$ ipython --no-banner

In [1]: import numpy as np

In [2]: import numpy.linalg as la

In [3]: np.set_printoptions(precision=3, suppress=True, linewidth=120, legacy="1.25")

In [4]: mat = np.loadtxt("dump.csv", delimiter=",")

In [5]: mat
Out[5]: 
array([[ 9.131,  6.166,  3.064],
       [-0.029, -0.124,  0.107],
       [ 8.789,  6.072,  2.963]])

In [6]: proj = np.triu(np.array([[3, -2, 2], [2, -2, 2], [-3, 3, -1]]), 1) + np.eye(3)

In [7]: other = proj @ mat @ la.inv(proj)

In [8]: proj @ mat - mat @ proj
Out[8]: 
array([[ 17.636,  30.654, -24.882],
       [ 17.578,  12.086,   6.232],
       [  0.   ,  17.578, -29.722]])

In [9]: other
Out[9]: 
array([[  26.767,   72.092, -188.942],
       [  17.549,   47.118, -123.301],
       [   8.789,   23.65 ,  -61.915]])

In [10]: np.round(la.det(other), 3)
Out[10]: -0.159

In [11]: la.matrix_rank(other)
Out[11]: 3

In [12]: u = np.array([4, 9, -2])

In [13]: np.cross(other[2, :3], other[0, :3])
Out[13]: array([-4.902,  3.332,  0.577])

In [14]: np.convolve(other[2], u)
Out[14]: array([  35.156,  173.701,  -52.388, -604.535,  123.83 ])

In [15]: np.correlate(other[2], other[0], "full")
Out[15]: array([-1660.611, -3834.862, 13638.575, -3830.537, -1657.279])

In [16]: K = np.array([[-0.4, -1.1, 2.5, -1.0],
    ...:     [0.0, -0.7, 0.1, -0.4],
    ...:     [0.4, -0.1, -0.4, 0.7],
    ...:     [0.5, -0.2, -0.4, 1.7]])

In [17]: K
Out[17]: 
array([[-0.4, -1.1,  2.5, -1. ],
       [ 0. , -0.7,  0.1, -0.4],
       [ 0.4, -0.1, -0.4,  0.7],
       [ 0.5, -0.2, -0.4,  1.7]])

In [18]: x = np.array([9, -7, 3, 7])

In [19]: rhs = K @ x

In [20]: b, lr = np.zeros(4), 1 / la.norm(K, 2) ** 2

In [21]: for i in range(8):
    ...:     b -= lr * K.T @ (K @ b - rhs)
    ...:     if i % 2 == 0: print(i, round(la.norm(K @ b - rhs), 3))
    ...: 
0 14.415
2 8.622
4 5.322
6 3.495

In [22]: b
Out[22]: array([ 2.93 , -5.267,  2.932,  8.14 ])

In [23]: np.round(la.cond(K), 3)
Out[23]: 23.707

In [24]: A = np.load("layer5.npy")

In [25]: A
Out[25]: 
array([[-1.037, -1.02 , -1.018],
       [ 1.654,  1.625,  1.653],
       [-2.682, -2.668, -2.656],
       [ 0.081,  0.09 ,  0.097],
       [-0.563, -0.602, -0.585],
       [-0.49 , -0.483, -0.479],
       [-0.084, -0.021, -0.08 ],
       [ 1.685,  1.668,  1.666],
       [ 1.789,  1.811,  1.765],
       [-0.855, -0.878, -0.864],
       [ 0.523,  0.539,  0.519],
       [ 0.373,  0.382,  0.362],
       [ 0.457,  0.461,  0.461],
       [-0.037, -0.048, -0.007]])

In [26]: other = A / la.norm(A, axis=1, keepdims=True)

In [27]: gram = other @ other.T

In [28]: gram[5]
Out[28]: array([ 1.   , -1.   ,  1.   , -0.997,  0.999,  1.   ,  0.907, -1.   , -1.   ,  1.   , -1.   , -1.   , -1.   ,  0.873])

In [29]: (gram - 2 * np.eye(14)).round(6).argmax(axis=1)
Out[29]: array([ 5,  7,  0, 12,  9,  0,  0,  1, 10,  2,  8, 10,  7,  5])

In [30]: la.norm(other, axis=1)
Out[30]: array([1., 1., 1., 1., 1., 1., 1., 1., 1., 1., 1., 1., 1., 1.])

In [31]: proj = A @ la.solve(A.T @ A, A.T)

In [32]: proj @ A[:, 0]
Out[32]: array([-1.037,  1.654, -2.682,  0.081, -0.563, -0.49 , -0.084,  1.685,  1.789, -0.855,  0.523,  0.373,  0.457, -0.037])

In [33]: np.round(la.eigvalsh(proj), 3) + 0
Out[33]: array([0., 0., 0., 0., 0., 0., 0., 0., 0., 0., 0., 1., 1., 1.])

In [34]: round(float(np.trace(proj)), 3)
Out[34]: 3.0

In [35]: np.allclose(proj @ proj, proj)
Out[35]: True

In [36]: U, sv, Vt = la.svd(A)

In [37]: sv
Out[37]: array([7.517, 0.073, 0.037])

In [38]: np.argmax(sv[:-1] / (sv[1:] + 1e-6)) + 1
Out[38]: 1

In [39]: other = U[:, :1] @ np.diag(sv[:1]) @ Vt[:1]

In [40]: la.matrix_rank(other)
Out[40]: 1

In [41]: la.matrix_rank(A, rtol=0.05)
Out[41]: 1

In [42]: m1 = np.load("test11.npy")

In [43]: m1
Out[43]: 
array([[-2.,  6.,  3.],
       [ 0.,  1.,  0.],
       [ 0.,  0.,  1.]])

In [44]: # triangular: eigenvalues sit on the diagonal

In [45]: Q, V = la.qr(m1[:, :2])[0], la.qr(m1[:, 2:])[0]

In [46]: sv = la.svd(Q.T @ V, compute_uv=False)

In [47]: sv
Out[47]: array([0.949])

In [48]: np.degrees(np.arccos(sv.clip(0, 1)))
Out[48]: array([18.435])

In [49]: np.prod(np.diag(m1)), np.round(la.det(m1), 3)
Out[49]: (-2.0, -2.0)

In [50]: np.sort(la.eigvals(m1))
Out[50]: array([-2.,  1.,  1.])

In [51]: la.matrix_power(m1 - np.diag(np.diag(m1)), 3)
Out[51]: 
array([[0., 0., 0.],
       [0., 0., 0.],
       [0., 0., 0.]])

In [52]: T = np.stack([m1, -3 * m1, m1[::-1]])

In [53]: la.matrix_rank(T.reshape(3, -1))
Out[53]: 2

In [54]: np.einsum("bij,cij->bc", T, T)
Out[54]: 
array([[  51., -153.,    7.],
       [-153.,  459.,  -21.],
       [   7.,  -21.,   51.]])

In [55]: la.det(T)
Out[55]: array([-2., 54.,  2.])

In [56]: (T @ m1.T).shape
Out[56]: (3, 3, 3)

In [57]: w1 = np.array([[-1, -2, 2, 0, -1], [-2, 1, 0, -1, -2], [-2, 1, 0, 1, 0]])

In [58]: b = np.array([1, 2, 1, 3, 3])

In [59]: act = np.maximum(m1 @ w1 + b, 0)

In [60]: la.matrix_rank(act)
Out[60]: 3

In [61]: (act > 0).astype(int)
Out[61]: 
array([[0, 1, 0, 0, 0],
       [0, 1, 1, 1, 1],
       [0, 1, 1, 1, 1]])

In [62]: C = np.array([[1, 2], [0, 0], [1, 0], [2, 0], [0, 0]])

In [63]: act @ C
Out[63]: 
array([[0., 0.],
       [5., 0.],
       [9., 0.]])

In [64]: w1 @ C
Out[64]: 
array([[ 1, -2],
       [-4, -4],
       [ 0, -4]])

In [65]: W0 = np.load("arr.npy")

In [66]: W0
Out[66]: 
array([[ 1,  5,  5],
       [ 1,  5,  5],
       [ 3, 10,  8]])

In [67]: # looks like rank 2

In [68]: other = np.array([[3, 3], [5, -3], [-1, 3]])

In [69]: np.einsum("ij->j", W0)
Out[69]: array([ 5, 20, 18])

In [70]: np.einsum("ik,kj->ij", W0, other)
Out[70]: 
array([[23,  3],
       [23,  3],
       [51,  3]])

In [71]: np.vstack([W0, other.T]).shape
Out[71]: (5, 3)

In [72]: la.matrix_rank(W0 @ other)
Out[72]: 2

In [73]: np.einsum("ij,ij->i", W0, W0)
Out[73]: array([ 51,  51, 173])

In [74]: np.abs(np.diag(la.qr(W0)[1])) > 1e-9
Out[74]: array([ True,  True, False])

In [75]: rng = np.random.default_rng(6235)

In [76]: lab = rng.permutation(3)

In [77]: lab
Out[77]: array([2, 1, 0])

In [78]: other = W0[lab][:, lab]

In [79]: np.diag(other)
Out[79]: array([8, 5, 1])

In [80]: round(la.det(other), 3), round(float(la.det(W0[lab])), 3)
Out[80]: (0.0, 0.0)

In [81]: other
Out[81]: 
array([[ 8, 10,  3],
       [ 5,  5,  1],
       [ 5,  5,  1]])

In [82]: M = np.load("m.npy")

In [83]: M
Out[83]: 
array([[ 0, -2,  6],
       [ 2,  0,  2],
       [-6, -2,  0]])

In [84]: # rank 2

In [85]: np.argsort(-la.norm(M, axis=0).round(6), kind="stable")[:3]
Out[85]: array([0, 2, 1])

In [86]: x = np.array([1, 2, 3])

In [87]: np.round(la.svd(M, compute_uv=False), 3) + 0
Out[87]: array([6.633, 6.633, 0.   ])

In [88]: round(la.det(M), 3)
Out[88]: 0.0

In [89]: x @ M @ x
Out[89]: 0

In [90]: Q = la.solve(np.eye(3) - M, np.eye(3) + M)

In [91]: np.round(Q @ Q.T, 3) + 0
Out[91]: 
array([[1., 0., 0.],
       [0., 1., 0.],
       [0., 0., 1.]])

In [92]: round(float(la.det(Q)), 3)
Out[92]: 1.0

In [93]: J = np.load("case10.npy")

In [94]: J
Out[94]: 
array([[ 3.311, -3.234, -2.488],
       [ 3.329, -3.246, -2.487],
       [ 0.578, -0.674,  0.075],
       [ 1.98 , -1.852, -1.731],
       [ 1.097, -0.202, -4.922],
       [ 2.997, -3.529,  0.462],
       [ 1.521, -1.193, -2.774],
       [ 0.424,  0.43 , -5.047],
       [ 0.074,  0.108, -1.03 ],
       [ 2.011, -1.948, -1.666],
       [ 0.622, -0.773,  0.073],
       [ 1.717, -2.082,  0.346],
       [ 2.28 , -1.622, -4.716],
       [ 1.34 , -1.305, -0.734],
       [ 0.501,  0.586, -5.003],
       [ 0.844, -0.543, -1.855],
       [ 1.266, -1.381, -0.855],
       [ 1.553, -1.015, -3.794],
       [ 0.897, -0.489, -2.921],
       [ 0.979, -0.282, -3.972],
       [ 2.957, -3.56 ,  0.456],
       [ 1.713, -2.137,  0.3  ],
       [ 2.993, -3.394,  0.47 ],
       [ 0.643, -0.686,  0.07 ],
       [ 0.246,  0.296, -2.895],
       [ 0.33 ,  0.26 , -1.941]])

In [95]: dist = la.norm(J[:, None] - J[None], axis=-1)

In [96]: dist[:5, :5]
Out[96]: 
array([[0.   , 0.022, 4.538, 2.063, 4.474],
       [0.022, 0.   , 4.555, 2.082, 4.492],
       [4.538, 4.555, 0.   , 2.572, 5.046],
       [2.063, 2.082, 2.572, 0.   , 3.699],
       [4.474, 4.492, 5.046, 3.699, 0.   ]])

In [97]: la.matrix_rank(dist ** 2)
Out[97]: 5

In [98]: np.flatnonzero(dist[1] < dist.mean() / 2)
Out[98]: array([0, 1])

In [99]: x = np.array([1, 0, 2])

In [100]: rhs = J @ x

In [101]: np.round(la.pinv(J) @ J, 3) + 0
Out[101]: 
array([[1., 0., 0.],
       [0., 1., 0.],
       [0., 0., 1.]])

In [102]: rhs = rhs + 0.3 * rng.normal(size=26)

In [103]: rhs
Out[103]: 
array([ -1.866,  -1.277,   0.887,  -1.546,  -8.417,   4.099,  -4.224, -10.153,  -2.343,  -1.281,   1.027,   2.122,
        -6.922,   0.165,  -9.332,  -3.221,  -0.366,  -6.045,  -5.082,  -7.239,   3.902,   2.293,   3.518,   1.206,
        -5.961,  -3.469])

In [104]: b, *_ = la.lstsq(J, rhs)

In [105]: np.round(la.norm(rhs - J @ b), 3)
Out[105]: 1.297

In [106]: [round(float(la.norm(la.solve(J.T @ J + lam * np.eye(3), J.T @ rhs))), 2) for lam in (0, 1, 10, 100)]
Out[106]: [3.03, 2.0, 1.86, 1.15]
